$ python3 -q
>>> import numpy as np
>>> np.set_printoptions(suppress=True, linewidth=140)
>>> q, _ = np.linalg.qr(np.array([[-1.6, 0.6], [1.1, 0.8], [0.7, 1.6]]))
>>> arr = q @ q.T
>>> print(arr.round(1))
[[ 0.9 -0.3  0.2]
 [-0.3  0.4  0.4]
 [ 0.2  0.4  0.7]]
>>> evals, vecs = np.linalg.eigh(arr)
>>> x = np.array([-4, -3, 2])
>>> print(np.round(np.linalg.eigvalsh(arr[1:, 1:]), 1))
[0.1 1. ]
>>> print(np.round(vecs * np.abs(evals) @ vecs.T, 1))
[[ 0.9 -0.3  0.2]
 [-0.3  0.4  0.4]
 [ 0.2  0.4  0.7]]
>>> print(round(x @ arr @ x, 1))
7.0
>>> print(round(float(x @ arr @ x / (x @ x)), 1), round(evals[0], 1), round(float(evals[-1]), 1))
0.2 0.0 1.0
>>> r0, r1 = arr[1], arr[0]
>>> print(round(r0 @ r1, 1))
-0.3
>>> print(round(float(r0 @ r0), 1))
0.4
>>> p = (r0 @ r1) / (r0 @ r0) * r0
>>> print(p.round(1))
[ 0.2 -0.3 -0.3]
>>> A = np.load("a.npy")
>>> print(A)
[[ 2.3  0.  -2. ]
 [ 1.  -0.7 -5. ]
 [ 2.   0.  -1.7]]
>>> proj = np.triu(np.array([[-3, -2, 0], [-1, 0, 0], [-3, 2, -3]]), 1) + np.eye(3)
>>> M2 = proj @ A @ np.linalg.inv(proj)
>>> print(round(float(np.trace(M2)), 1), np.round(np.trace(A), 1))
-0.1 -0.1
>>> print(np.round(np.poly(M2), 1))
[ 1.   0.1 -0.3  0.1]
>>> print(np.linalg.matrix_rank(M2))
3
>>> print(np.linalg.cond(A) > 100)
True
>>> print([round(float(x), 1) for x in np.linalg.svd(A, compute_uv=False)[:3]])
[6.2, 2.1, 0.0]
>>> print(np.argsort(-np.linalg.norm(A, axis=0).round(6), kind="stable")[:3])
[2 0 1]
>>> left, sv, VT = np.linalg.svd(A)
>>> print(sv.round(1) + 0)
[6.2 2.1 0. ]
>>> M2 = left[:, :2] @ np.diag(sv[:2]) @ VT[:2]
>>> print(np.round(np.abs(A - M2).max(), 1))
0.0
>>> M2 = np.array([[-4, 0, 5],
...     [-1, -3, -4],
...     [-2, -4, 4],
...     [2, -3, -2],
...     [0, 2, 1],
...     [0, -4, -4]])
>>> basis = np.array([[0, 0, 2, 2], [2, 1, 0, 2], [1, 0, 0, 1]])
>>> X = M2 @ basis
>>> print(X)
[[  5   0  -8  -3]
 [-10  -3  -2 -12]
 [ -4  -4  -4  -8]
 [ -8  -3   4  -4]
 [  5   2   0   5]
 [-12  -4   0 -12]]
>>> rng = np.random.default_rng(466)
>>> idx = rng.permutation(3)
>>> print(idx)
[2 1 0]
>>> M2 = arr[idx][:, idx]
>>> print(M2.round(1))
[[ 0.7  0.4  0.2]
 [ 0.4  0.4 -0.3]
 [ 0.2 -0.3  0.9]]
>>> print(np.round(np.diag(M2), 1))
[0.7 0.4 0.9]
>>> print(round(np.linalg.det(M2), 1), round(np.linalg.det(arr[idx]), 1))
0.0 -0.0
>>> rank = np.linalg.matrix_rank(X)
>>> print(rank)
3
>>> null = np.linalg.svd(X)[2][rank:].T
>>> print([int(np.linalg.matrix_rank(X[:, :j + 1])) for j in range(4)])
[1, 2, 3, 3]
>>> print([int(np.linalg.matrix_rank(np.delete(X, i, axis=0))) for i in range(6)])
[3, 3, 3, 3, 3, 3]
>>> print(np.round(X @ null, 1) + 0)
[[0.]
 [0.]
 [0.]
 [0.]
 [0.]
 [0.]]
>>> print(np.linalg.matrix_rank(X.T @ X), np.linalg.matrix_rank(X @ X.T))
3 3
>>> left, sv, VT = np.linalg.svd(X)
>>> vecs = VT[:(sv > 1e-8).sum()]
>>> x = X[4] + 4 * X[0] + rng.integers(2) * np.eye(4)[2]
>>> print(x)
[ 25.   2. -31.  -7.]
>>> print(np.round(np.diag(vecs.T @ vecs), 1))
[0.7 1.  0.7 0.7]
>>> print(np.round(vecs.T @ vecs, 1) + 0)
[[ 0.7  0.  -0.3  0.3]
 [ 0.   1.   0.   0. ]
 [-0.3  0.   0.7  0.3]
 [ 0.3  0.   0.3  0.7]]
>>> left, sv, VT = np.linalg.svd(X)
>>> print(sv.round(1) + 0)
[27.9 12.2  2.2  0. ]
>>> print(np.argmax(sv[:-1] / (sv[1:] + 1e-6)) + 1)
3
>>> M2 = left[:, :3] @ np.diag(sv[:3]) @ VT[:3]
>>> print(round(float(np.linalg.norm(X - M2, 2)), 1), round(float(sv[3]), 1))
0.0 0.0
>>> print(np.round(np.abs(X - M2).max(), 1))
0.0
>>> print(round(float(np.linalg.norm(X - M2) / np.linalg.norm(X)), 1))
0.0
>>> print(np.linalg.matrix_rank(M2))
3
>>> print(M2.round(1) + 0)
[[  5.   0.  -8.  -3.]
 [-10.  -3.  -2. -12.]
 [ -4.  -4.  -4.  -8.]
 [ -8.  -3.   4.  -4.]
 [  5.   2.   0.   5.]
 [-12.  -4.   0. -12.]]
>>> print(np.allclose(X[:-1].T @ np.linalg.lstsq(X[:-1].T, X[-1])[0], X[-1]))
True
>>> print(np.abs(np.diag(np.linalg.qr(X)[1])) > 1e-9)
[ True  True  True False]
>>> M2 = np.array([[5, 7, 7, 5, 4, 6, 7],
...     [6, 3, 4, 2, 1, 7, 4],
...     [9, 2, 4, 7, 7, 5, 3],
...     [3, 3, 0, 4, 9, 4, 1],
...     [7, 4, 8, 5, 1, 0, 2],
...     [8, 9, 8, 0, 4, 5, 7],
...     [5, 5, 8, 3, 9, 0, 2]])
>>> E = np.triu(M2)
>>> print(E)
[[5 7 7 5 4 6 7]
 [0 3 4 2 1 7 4]
 [0 0 4 7 7 5 3]
 [0 0 0 4 9 4 1]
 [0 0 0 0 1 0 2]
 [0 0 0 0 0 5 7]
 [0 0 0 0 0 0 2]]
>>> print(np.prod(np.diag(E)), np.round(np.linalg.det(E), 1))
2400 2400.0
>>> print(E @ E)
[[ 25  56  91 108 125 164 153]
 [  0   9  28  42  50  84  85]
 [  0   0  16  56  98  73  74]
 [  0   0   0  16  45  36  52]
 [  0   0   0   0   1   0   6]
 [  0   0   0   0   0  25  49]
 [  0   0   0   0   0   0   4]]
>>> M2 = np.linalg.inv(E)
>>> print(round(float(np.linalg.slogdet(E)[0]), 1))
1.0
>>> print(round(np.linalg.det(E) * np.linalg.det(M2), 1))
1.0
>>> print(np.round(E @ M2, 1) + 0)
[[1. 0. 0. 0. 0. 0. 0.]
 [0. 1. 0. 0. 0. 0. 0.]
 [0. 0. 1. 0. 0. 0. 0.]
 [0. 0. 0. 1. 0. 0. 0.]
 [0. 0. 0. 0. 1. 0. 0.]
 [0. 0. 0. 0. 0. 1. 0.]
 [0. 0. 0. 0. 0. 0. 1.]]
>>> print((np.abs(M2) > 1e-9).astype(int))
[[1 1 1 1 1 1 1]
 [0 1 1 1 1 1 1]
 [0 0 1 1 1 1 1]
 [0 0 0 1 1 1 1]
 [0 0 0 0 1 0 1]
 [0 0 0 0 0 1 1]
 [0 0 0 0 0 0 1]]
>>> print(M2.round(1))
[[ 0.2 -0.5  0.1 -0.2  0.8  0.5 -2.3]
 [ 0.   0.3 -0.3  0.4 -1.8 -0.5  3. ]
 [ 0.   0.   0.2 -0.4  2.2  0.1 -2.7]
 [ 0.   0.   0.   0.2 -2.2 -0.2  2.8]
 [ 0.   0.   0.   0.   1.   0.  -1. ]
 [ 0.   0.   0.   0.   0.   0.2 -0.7]
 [ 0.   0.   0.   0.   0.   0.   0.5]]
>>> print(round(float(np.linalg.cond(E)), 1))
153.8
>>> print(np.allclose(M2, E.T))
False
